$ ipython --no-banner

In [1]: import numpy as np

In [2]: np.set_printoptions(suppress=True, linewidth=100)

In [3]: tidy = lambda a: np.round(a, 1) + 0

In [4]: data = np.load("data.npy")

In [5]: data
Out[5]: 
array([[2, 1, 3],
       [3, 2, 1],
       [1, 3, 2]])

In [6]: blk = np.stack([data, 2 * data, data[::-1]])

In [7]: blk.sum(axis=0)
Out[7]: 
array([[ 7,  6, 11],
       [12,  8,  4],
       [ 5, 10,  9]])

In [8]: np.linalg.matrix_rank(blk)
Out[8]: array([3, 3, 3])

In [9]: np.linalg.matrix_rank(blk.reshape(3, -1))
Out[9]: np.int64(2)

In [10]: print(np.einsum("bij,cij->bc", blk, blk))
[[ 42  84  36]
 [ 84 168  72]
 [ 36  72  42]]

In [11]: blk.shape
Out[11]: (3, 3, 3)

In [12]: (blk @ data.T).shape
Out[12]: (3, 3, 3)

In [13]: mat = np.load("block12.npy")

In [14]: mat
Out[14]: 
array([[1. , 0.2, 0. , 0. , 0. ],
       [0.2, 1. , 0.2, 0. , 0. ],
       [0. , 0.2, 1. , 0.2, 0. ],
       [0. , 0. , 0.2, 1. , 0.2],
       [0. , 0. , 0. , 0.2, 1. ]])

In [15]: w, vecs = np.linalg.eigh(mat)

In [16]: vec = np.array([-2, -2, 2, -2, 1])

In [17]: tidy(vec @ mat @ vec)
Out[17]: np.float64(14.6)

In [18]: print(tidy(vecs * np.sqrt(w) @ vecs.T))
[[1.  0.1 0.  0.  0. ]
 [0.1 1.  0.1 0.  0. ]
 [0.  0.1 1.  0.1 0. ]
 [0.  0.  0.1 1.  0.1]
 [0.  0.  0.  0.1 1. ]]

In [19]: tidy(vecs * np.maximum(w, 0) @ vecs.T)
Out[19]: 
array([[1. , 0.2, 0. , 0. , 0. ],
       [0.2, 1. , 0.2, 0. , 0. ],
       [0. , 0.2, 1. , 0.2, 0. ],
       [0. , 0. , 0.2, 1. , 0.2],
       [0. , 0. , 0. , 0.2, 1. ]])

In [20]: tidy(vec @ mat @ vec / (vec @ vec)), tidy(w[0]), tidy(w[-1])
Out[20]: (np.float64(0.9), np.float64(0.7), np.float64(1.3))

In [21]: print((np.sign(vecs[:, -1].round(6)) == np.sign(vecs[0, -1].round(6))).astype(int))
[1 1 1 1 1]

In [22]: tidy(np.sort(np.abs(np.linalg.eigvals(mat))))
Out[22]: array([0.7, 0.8, 1. , 1.2, 1.3])

In [23]: tidy(np.linalg.matrix_power(mat, 4))
Out[23]: 
array([[1.2, 0.9, 0.2, 0. , 0. ],
       [0.9, 1.5, 0.9, 0.2, 0. ],
       [0.2, 0.9, 1.5, 0.9, 0.2],
       [0. , 0.2, 0.9, 1.5, 0.9],
       [0. , 0. , 0.2, 0.9, 1.2]])

In [24]: tidy(mat @ mat)
Out[24]: 
array([[1. , 0.4, 0. , 0. , 0. ],
       [0.4, 1.1, 0.4, 0. , 0. ],
       [0. , 0.4, 1.1, 0.4, 0. ],
       [0. , 0. , 0.4, 1.1, 0.4],
       [0. , 0. , 0. , 0.4, 1. ]])

In [25]: mat.inv()
---------------------------------------------------------------------------
AttributeError                            Traceback (most recent call last)
Cell In[25], line 1
----> 1 mat.inv()

AttributeError: 'numpy.ndarray' object has no attribute 'inv'

In [26]: np.allclose(mat, mat.T)
Out[26]: True

In [27]: W0 = np.load("layer7.npy")

In [28]: W0
Out[28]: 
array([[ 0,  1,  1, -2, -2,  1],
       [-1,  0,  0,  1, -1,  0],
       [-1,  0,  0,  2,  2, -1],
       [ 2, -1, -2,  0,  0,  2],
       [ 2,  1, -2,  0,  0, -1],
       [-1,  0,  1, -2,  1,  0]])

In [29]: vec = np.array([2, -2, 2, 2, 0, -1])

In [30]: print(tidy(np.linalg.det(W0)))
49.0

In [31]: vec @ W0 @ vec
Out[31]: np.int64(0)

In [32]: tidy(np.linalg.eigvals(W0).real)
Out[32]: array([0., 0., 0., 0., 0., 0.])

In [33]: Q = np.linalg.solve(np.eye(6) - W0, np.eye(6) + W0)

In [34]: tidy(Q @ Q.T)
Out[34]: 
array([[1., 0., 0., 0., 0., 0.],
       [0., 1., 0., 0., 0., 0.],
       [0., 0., 1., 0., 0., 0.],
       [0., 0., 0., 1., 0., 0.],
       [0., 0., 0., 0., 1., 0.],
       [0., 0., 0., 0., 0., 1.]])

In [35]: tidy(np.linalg.det(Q))
Out[35]: np.float64(1.0)

In [36]: M2 = W0 / np.sqrt((W0 ** 2).mean(axis=1, keepdims=True))

In [37]: tidy(np.linalg.norm(M2, axis=1))
Out[37]: array([2.4, 2.4, 2.4, 2.4, 2.4, 2.4])

In [38]: P = np.triu(np.array([[-1, 3, 2], [1, 2, 1], [3, -2, 1]]), 1) + np.eye(3)

In [39]: M2 = P @ data @ np.linalg.inv(P)

In [40]: print(tidy(np.poly(M2)))
[  1.  -6.   3. -18.]

In [41]: tidy(np.linalg.det(M2))
Out[41]: np.float64(18.0)

In [42]: tidy(np.abs(np.linalg.eigvals(W0)).max())
Out[42]: np.float64(4.5)

In [43]: print(np.trace(W0))
0

In [44]: tidy(np.linalg.det(W0))
Out[44]: np.float64(49.0)

In [45]: np.allclose(W0 @ W0.T, W0.T @ W0)
Out[45]: True

In [46]: np.linalg.matrix_power(W0, 2)
Out[46]: 
array([[-11,   0,   9,   1,   2,  -3],
       [  0,  -3,  -1,   2,   2,   2],
       [  9,  -1, -10,   4,   1,   1],
       [  1,   2,   4, -13,  -5,   4],
       [  2,   2,   1,  -5, -10,   4],
       [ -3,   2,   1,   4,   4,  -7]])

In [47]: np.allclose(W0, W0.T)
Out[47]: False

In [48]: tidy(W0.mean(axis=0))
Out[48]: array([ 0.2,  0.2, -0.3, -0.2,  0. ,  0.2])

In [49]: W0.sum(axis=1)
Out[49]: array([-1, -1,  2,  1,  0, -1])

In [50]: np.count_nonzero(W0)
Out[50]: np.int64(24)

In [51]: tidy(np.linalg.svd(W0, compute_uv=False))
Out[51]: array([4.5, 4.5, 2.5, 2.5, 0.6, 0.6])

In [52]: W0[6]
---------------------------------------------------------------------------
IndexError                                Traceback (most recent call last)
Cell In[52], line 1
----> 1 W0[6]

IndexError: index 6 is out of bounds for axis 0 with size 6

In [53]: W0 - W0[0]
Out[53]: 
array([[ 0,  0,  0,  0,  0,  0],
       [-1, -1, -1,  3,  1, -1],
       [-1, -1, -1,  4,  4, -2],
       [ 2, -2, -3,  2,  2,  1],
       [ 2,  0, -3,  2,  2, -2],
       [-1, -1,  0,  0,  3, -1]])

In [54]: np.unravel_index(np.abs(W0).argmax(), W0.shape)
Out[54]: (np.int64(0), np.int64(3))

In [55]: W0.shape
Out[55]: (6, 6)

In [56]: np.zeros(6, 6)
---------------------------------------------------------------------------
TypeError                                 Traceback (most recent call last)
Cell In[56], line 1
----> 1 np.zeros(6, 6)

TypeError: Cannot interpret '6' as a data type

In [57]: np.diff(W0, axis=0)
Out[57]: 
array([[-1, -1, -1,  3,  1, -1],
       [ 0,  0,  0,  1,  3, -1],
       [ 3, -1, -2, -2, -2,  3],
       [ 0,  2,  0,  0,  0, -3],
       [-3, -1,  3, -2,  1,  1]])

In [58]: np.linalg.matrix_rank(W0)
Out[58]: np.int64(6)

In [59]: F = np.load("dump.npy")

In [60]: F
Out[60]: 
array([[-2.,  1.,  1.,  1.],
       [ 1., -2.,  1.,  1.],
       [ 1.,  1., -2.,  1.],
       [ 1.,  1.,  1., -2.]])

In [61]: M2 = F[0, 0] * F[1:] - np.outer(F[1:, 0], F[0])

In [62]: M2
Out[62]: 
array([[ 0.,  3., -3., -3.],
       [ 0., -3.,  3., -3.],
       [ 0., -3., -3.,  3.]])

In [63]: np.flatnonzero(~M2.round(6).any(axis=1))
Out[63]: array([], dtype=int64)
